$ ipython --no-banner

In [1]: import numpy as np

In [2]: np.set_printoptions(precision=1, suppress=True, linewidth=140, sign=" ")

In [3]: rnd = lambda a: np.round(a, 1) + 0

In [4]: M2 = np.array([[-1.4, 1.7, 0.3, 0.6],
   ...:     [0.1, -0.9, 2.1, 0.9],
   ...:     [0.7, -0.8, -0.9, 0.2],
   ...:     [-1.0, 0.0, 0.6, -0.5],
   ...:     [0.3, 0.8, -0.1, 1.4],
   ...:     [-1.1, -2.0, -1.2, -0.7],
   ...:     [-1.4, -1.9, 0.8, -1.0],
   ...:     [-0.1, 0.5, 0.6, 0.0]])

In [5]: C = np.array([[0.6, 0.8, -0.9, -1.8, 2.2, 0.3, -1.4, -1.4],
   ...:     [-1.6, 0.0, -0.4, -1.2, 0.1, 1.5, -0.4, -0.1],
   ...:     [1.5, -0.8, 0.0, -1.7, 0.6, 0.7, 0.8, 0.3],
   ...:     [-1.1, -1.8, 1.2, -0.7, -1.1, -1.1, 0.6, 1.8]])

In [6]: J = M2 @ C

In [7]: rnd(J)
Out[7]: 
array([[-3.8, -2.4,  1.3, -0.4, -3.4,  1.7,  1.9,  3. ],
       [ 3.7, -3.2,  1.4, -3.3,  0.4, -0.8,  2.4,  2.2],
       [ 0.1,  0.9, -0.1,  1.1,  0.7, -1.8, -1.3, -0.8],
       [ 0.8, -0.4,  0.3,  1.1, -1.3,  0.7,  1.6,  0.7],
       [-2.8, -2.2,  1.1, -2.3, -0.9, -0.3,  0. ,  2. ],
       [ 1.5,  1.3,  1. ,  6.9, -2.6, -3.4,  1. ,  0.1],
       [ 4.5,  0. ,  0.8,  4.1, -1.7, -1.6,  2.8,  0.6],
       [ 0. , -0.6, -0.1, -1.4,  0.2,  1.1,  0.4,  0.3]])

In [8]: [round(float(x), 1) for x in np.linalg.svd(J, compute_uv=False)[:3]]
Out[8]: [11.4, 8.4, 7.2]

In [9]: np.linalg.matrix_rank(J, rtol=0.1)
Out[9]: np.int64(4)

In [10]: M = np.loadtxt("w.csv", delimiter=",")

In [11]: M
Out[11]: 
array([[-3., -2., -1.],
       [ 0.,  1.,  2.],
       [ 3.,  4.,  5.],
       [ 6.,  7.,  8.],
       [ 9., 10., 11.],
       [12., 13., 14.],
       [15., 16., 17.]])

In [12]: np.linalg.matrix_rank(M, rtol=0.1)
Out[12]: np.int64(1)

In [13]: np.argsort(-np.linalg.norm(M, axis=0).round(6), kind="stable")[:3]
Out[13]: array([ 2,  1,  0])

In [14]: r0, r1 = M[0], M[6]

In [15]: r0 @ r1
Out[15]: np.float64(-94.0)

In [16]: p = (r0 @ r1) / (r0 @ r0) * r0

In [17]: rnd(p)
Out[17]: array([ 20.1,  13.4,   6.7])

In [18]: np.outer(r0, r1)
Out[18]: 
array([[-45., -48., -51.],
       [-30., -32., -34.],
       [-15., -16., -17.]])

In [19]: np.linalg.matrix_rank(np.outer(r0, r1))
Out[19]: np.int64(1)

In [20]: rnd(np.linalg.norm(r0 + r1) ** 2 + np.linalg.norm(r0 - r1) ** 2)
Out[20]: np.float64(1568.0)

In [21]: left, s, Vt = np.linalg.svd(M)

In [22]: np.argmax(s[:-1] / (s[1:] + 1e-6)) + 1
Out[22]: np.int64(2)

In [23]: rnd(s)
Out[23]: array([ 42.3,   2.4,   0. ])

In [24]: M2 = left[:, :2] @ np.diag(s[:2]) @ Vt[:2]

In [25]: np.linalg.matrix_rank(M, rtol=0.05)
Out[25]: np.int64(2)

In [26]: np.linalg.matrix_rank(M2)
Out[26]: np.int64(2)

In [27]: rnd(M2)
Out[27]: 
array([[-3., -2., -1.],
       [ 0.,  1.,  2.],
       [ 3.,  4.,  5.],
       [ 6.,  7.,  8.],
       [ 9., 10., 11.],
       [12., 13., 14.],
       [15., 16., 17.]])

In [28]: F = np.load("dump.npy")

In [29]: F
Out[29]: 
array([[ -0.4,   0.9,   0.8,   1.4],
       [ -0.5,  -5.5,  -5.3,   2.5],
       [  5.5,   1. ,   6.8,  -4.8],
       [  2.3,   6.5,   8.7,  -2.4],
       [ -4.3,   9.8,   9.3,   0.5],
       [  9.5,  -2.8,   2.9,  -5.9],
       [ -1.1,  -7.5, -13.2,   3.7],
       [  7.1,   8.8,  22. ,  -4.8],
       [ -1.8,  -0.7,   0.8,   1. ],
       [ -2.5,   4.8,   6.2,   0.7],
       [ -0.7, -10.4, -15.2,  -1.8],
       [ -2.1,  -3.9,  -3.6,   2.5],
       [ -3. ,  -3.9,  -8.7,   1.9],
       [  0.2,  -7.3,  -7.1,   2.8],
       [  0.4,  -0.2,  -0.9,  -4.7],
       [  4.2,  17.6,  27.7,  -1.6],
       [  0.6,  -6.6,  -7.5,   2.7],
       [  3. ,  -1.4,  -0.8,  -6.1],
       [ -0.3,  -3.4,  -5.1,  -3.7],
       [  1.9,  -4.4,  -6.1,  -4.2],
       [  2.3,  -2.8,   3.3,   5.6],
       [  5.2,   7.8,  12.3, -10.1],
       [ -3.6,  -1.5,  -0.7,   5.9],
       [  3.7,  -1. ,  -2.6,  -8.4],
       [  0.2,   0.7,   6.6,   1. ],
       [  0.8,  -3.1,  -1.7,  -2.1],
       [  0. ,  -7.6, -14. ,   0.3],
       [  2.8,  -6.7,  -1.5,   0.7],
       [ -4.9,   3. ,  -1. ,  -2.2],
       [ -0.1, -11.1, -11.3,   2.4],
       [ -8.9,   4.8,  -1.9,   7.1],
       [ -2.8,  -7.8, -12.6,   7.7]])

In [30]: G = np.cov(F, rowvar=False)

In [31]: np.argwhere(np.triu(np.abs(np.corrcoef(F.T)) > 0.8, 1))
Out[31]: array([[ 1,  2]])

In [32]: rnd(np.polyfit(F[:, 1], F[:, 2], 1))
Out[32]: array([ 1.4,  1. ])

In [33]: rnd(np.corrcoef(F[:, 1], F[:, 2])[0, 1])
Out[33]: np.float64(0.9)

In [34]: np.argsort(-F.std(axis=0).round(6), kind="stable")
Out[34]: array([ 2,  1,  3,  0])

In [35]: rnd(np.median(F, axis=0))
Out[35]: array([ 0.1, -2.2, -1.2,  0.6])

In [36]: G.shape
Out[36]: (4, 4)

In [37]: M2 = np.c_[F[:, :3] @ np.array([[9, 1, 9], [6, 4, 0], [0, 3, 6]]), np.array([-3, 3, 0, 1, 0, 0, -3, 0, -1, 0, -2, -1, 1, -2, -3, 1, -1, -2, -2, 0, -2, 3, 0, -3, 2, 1, -1, -3, 3, 0, 2, -1])]

In [38]: rnd(M2)
Out[38]: 
array([[   1.8,    5.6,    1.2,   -3. ],
       [ -37.5,  -38.4,  -36.3,    3. ],
       [  55.5,   29.9,   90.3,    0. ],
       [  59.7,   54.4,   72.9,    1. ],
       [  20.1,   62.8,   17.1,    0. ],
       [  68.7,    7. ,  102.9,    0. ],
       [ -54.9,  -70.7,  -89.1,   -3. ],
       [ 116.7,  108.3,  195.9,    0. ],
       [ -20.4,   -2.2,  -11.4,   -1. ],
       [   6.3,   35.3,   14.7,    0. ],
       [ -68.7,  -87.9,  -97.5,   -2. ],
       [ -42.3,  -28.5,  -40.5,   -1. ],
       [ -50.4,  -44.7,  -79.2,    1. ],
       [ -42. ,  -50.3,  -40.8,   -2. ],
       [   2.4,   -3.1,   -1.8,   -3. ],
       [ 143.4,  157.7,  204. ,    1. ],
       [ -34.2,  -48.3,  -39.6,   -1. ],
       [  18.6,   -5. ,   22.2,   -2. ],
       [ -23.1,  -29.2,  -33.3,   -2. ],
       [  -9.3,  -34. ,  -19.5,    0. ],
       [   3.9,    1. ,   40.5,   -2. ],
       [  93.6,   73.3,  120.6,    3. ],
       [ -41.4,  -11.7,  -36.6,    0. ],
       [  27.3,   -8.1,   17.7,   -3. ],
       [   6. ,   22.8,   41.4,    2. ],
       [ -11.4,  -16.7,   -3. ,    1. ],
       [ -45.6,  -72.4,  -84. ,   -1. ],
       [ -15. ,  -28.5,   16.2,   -3. ],
       [ -26.1,    4.1,  -50.1,    3. ],
       [ -67.5,  -78.4,  -68.7,    0. ],
       [ -51.3,    4.6,  -91.5,    2. ],
       [ -72. ,  -71.8, -100.8,   -1. ]])

In [39]: rnd(np.linalg.norm(M2 - F @ np.linalg.lstsq(F, M2)[0], axis=0))
Out[39]: array([ 0. ,  0. ,  0. ,  9.1])

In [40]: rnd(np.linalg.lstsq(F, M2[:, 0])[0])
Out[40]: array([ 9.,  6.,  0.,  0.])

In [41]: rnd(np.linalg.norm(np.linalg.qr(F)[0].T @ M2, axis=0) ** 2 / ((M2 ** 2).sum(axis=0) + 1e-12))
Out[41]: array([ 1. ,  1. ,  1. ,  0.2])

In [42]: Q, _ = np.linalg.qr(np.array([[0.7, 1.5, -0.2, 0.6, -0.6, 1.1],
    ...:     [-1.3, 0.5, -0.2, 0.4, 1.1, 0.4],
    ...:     [0.8, -0.1, -2.1, -1.3, -0.3, 1.3],
    ...:     [-1.0, 1.7, 0.7, -0.2, 0.1, 0.2],
    ...:     [0.0, 2.1, -0.8, -0.3, 0.4, 0.0],
    ...:     [-0.8, 0.3, -0.2, -0.5, 0.7, -1.4]]))

In [43]: W0 = 5 * Q

In [44]: rnd(W0)
Out[44]: 
array([[-1.7, -2.9,  1. ,  2.2,  1.7,  2.3],
       [ 3.1,  0. , -1.9,  3.2,  1. , -0.8],
       [-1.9, -0.3, -4. , -1.2,  1.9, -0.3],
       [ 2.4, -2.2,  1.1, -2.6,  2.5, -0.8],
       [ 0. , -3.4, -1.1, -0.1, -3.1, -1.4],
       [ 1.9,  0. , -1.4, -1.3, -1.3,  4. ]])

In [45]: M2 = np.array([[0, 0], [0, 2], [2, 1], [2, 2], [1, 0], [1, 1]])

In [46]: rnd(np.einsum("ij->j", W0))
Out[46]: array([ 3.8, -8.9, -6.4,  0.2,  2.6,  3.1])

In [47]: np.vstack([W0, M2.T]).shape
Out[47]: (8, 6)

In [48]: rnd(W0 @ W0.T)
Out[48]: 
array([[ 25.,   0.,   0.,   0.,   0.,   0.],
       [  0.,  25.,   0.,   0.,   0.,   0.],
       [  0.,   0.,  25.,   0.,   0.,   0.],
       [  0.,   0.,   0.,  25.,   0.,   0.],
       [  0.,   0.,   0.,   0.,  25.,   0.],
       [  0.,   0.,   0.,   0.,   0.,  25.]])

In [49]: rnd(np.linalg.svd(W0, compute_uv=False))
Out[49]: array([ 5.,  5.,  5.,  5.,  5.,  5.])

In [50]: rnd(W0.T @ W0)
Out[50]: 
array([[ 25.,   0.,   0.,   0.,   0.,   0.],
       [  0.,  25.,   0.,   0.,   0.,   0.],
       [  0.,   0.,  25.,   0.,   0.,   0.],
       [  0.,   0.,   0.,  25.,   0.,   0.],
       [  0.,   0.,   0.,   0.,  25.,   0.],
       [  0.,   0.,   0.,   0.,   0.,  25.]])

In [51]: rng = np.random.default_rng(14)

In [52]: idx = rng.permutation(6)

In [53]: idx
Out[53]: array([ 4,  0,  3,  1,  2,  5])

In [54]: M2 = W0[idx][:, idx]

In [55]: rnd(np.linalg.det(M2)), rnd(np.linalg.det(W0[idx]))
Out[55]: (np.float64(-15625.0), np.float64(-15625.0))

In [56]: rnd(np.sort(np.abs(np.linalg.eigvals(M2))))
Out[56]: array([ 5.,  5.,  5.,  5.,  5.,  5.])

In [57]: r0 = np.array([7, 4, 9])

In [58]: rnd(np.convolve(W0[5], r0))
Out[58]: array([ 13.3,   7.5,   7.4, -14.6, -26.5,  11.4,   4.5,  36.2])

In [59]: rnd(np.cross(W0[5, :3], W0[3, :3]))
Out[59]: array([-3. , -5.2, -4.1])

In [60]: rnd(np.polyval(r0, W0[5]))
Out[60]: array([  41.7,    8.9,   16.6,   15.5,   15.5,  138.6])

In [61]: data = np.loadtxt("out0.csv", delimiter=",")

In [62]: data
Out[62]: 
array([[-6.4,  0. , 10.3,  2.4,  0.2],
       [-7.5,  1.9, 10.2,  2.1, -0.1],
       [-5.7, -0.1,  9.9,  1.6,  0.7],
       [-4.8, -0.6,  9.7,  3.8,  0.6],
       [-7.5,  1. ,  6.9,  3.5,  0.3],
       [-6.1,  0.4,  8. ,  3.2,  1.4],
       [-6.4, -0.9,  7.6,  1.5, -1.1],
       [-5.2,  1.6, 10.1,  2.1, -0.4],
       [-6.5, -0.3, 10.4,  3.5, -0.6],
       [-5.1,  0.5,  9.7,  3.2,  0.4],
       [-4.7, -1.2,  9.6,  2.6, -1.3],
       [-5.1, -0.8,  9.6,  5.3,  1.4]])

In [63]: D = np.linalg.norm(data[:, None] - data[None], axis=-1)

In [64]: rnd(D[0])
Out[64]: array([ 0. ,  2.2,  1.2,  2.3,  3.9,  2.8,  3.3,  2.1,  1.4,  1.7,  2.7,  3.6])

In [65]: np.linalg.matrix_rank(D ** 2)
Out[65]: np.int64(7)

In [66]: K = np.load("block14.npy")

In [67]: K
Out[67]: 
array([[-2, -1,  0],
       [ 1,  2,  3],
       [ 4,  5,  6]])

In [68]: np.argsort(-np.linalg.norm(K, axis=0).round(6), kind="stable")[:3]
Out[68]: array([ 2,  1,  0])

In [69]: np.linalg.cond(K) > 100
Out[69]: np.True_

In [70]: np.linalg.matrix_rank(K, rtol=0.1)
Out[70]: np.int64(2)

In [71]: left, s, Vt = np.linalg.svd(K)

In [72]: vecs = Vt[:(s > 1e-8).sum()]

In [73]: x = K[1] + -3 * K[2] + rng.integers(2) * np.eye(3)[1]

In [74]: x
Out[74]: array([-11., -12., -15.])

In [75]: rnd(np.linalg.norm(x - vecs.T @ vecs @ x))
Out[75]: np.float64(0.8)

In [76]: idx = rng.permutation(3)

In [77]: idx
Out[77]: array([ 0,  2,  1])

In [78]: M2 = K[idx][:, idx]

In [79]: rnd(np.linalg.det(M2)), rnd(np.linalg.det(K[idx]))
Out[79]: (np.float64(0.0), np.float64(0.0))

In [80]: M2
Out[80]: 
array([[-2,  0, -1],
       [ 4,  6,  5],
       [ 1,  3,  2]])

In [81]: np.allclose(M2, K)
Out[81]: False

In [82]: np.diag(M2)
Out[82]: array([-2,  6,  2])

In [83]: rnd(np.sort(np.abs(np.linalg.eigvals(M2))))
Out[83]: array([ 0. ,  2.2,  8.2])

In [84]: x = np.array([2, 2, 0])

In [85]: h = np.maximum(K @ x, 0)

In [86]: h
Out[86]: array([  0,   6,  18])

In [87]: np.flatnonzero(h > 1e-9)
Out[87]: array([ 1,  2])

In [88]: K.T @ h
Out[88]: array([  78,  102,  126])

In [89]: K * (h > 1e-9)[:, None]
Out[89]: 
array([[ 0,  0,  0],
       [ 1,  2,  3],
       [ 4,  5,  6]])

In [90]: rnd(np.tanh(K @ x))
Out[90]: array([-1.,  1.,  1.])

In [91]: left, s, Vt = np.linalg.svd(K)

In [92]: rnd(s)
Out[92]: array([ 9.6,  1.9,  0. ])

In [93]: np.argmax(s[:-1] / (s[1:] + 1e-6)) + 1
Out[93]: np.int64(2)

In [94]: M2 = left[:, :2] @ np.diag(s[:2]) @ Vt[:2]

In [95]: rnd(np.linalg.norm(K - M2, 2)), rnd(s[2])
Out[95]: (np.float64(0.0), np.float64(0.0))

In [96]: rnd(np.abs(K - M2).max())
Out[96]: np.float64(0.0)

In [97]: np.linalg.matrix_rank(K, rtol=0.05)
Out[97]: np.int64(2)
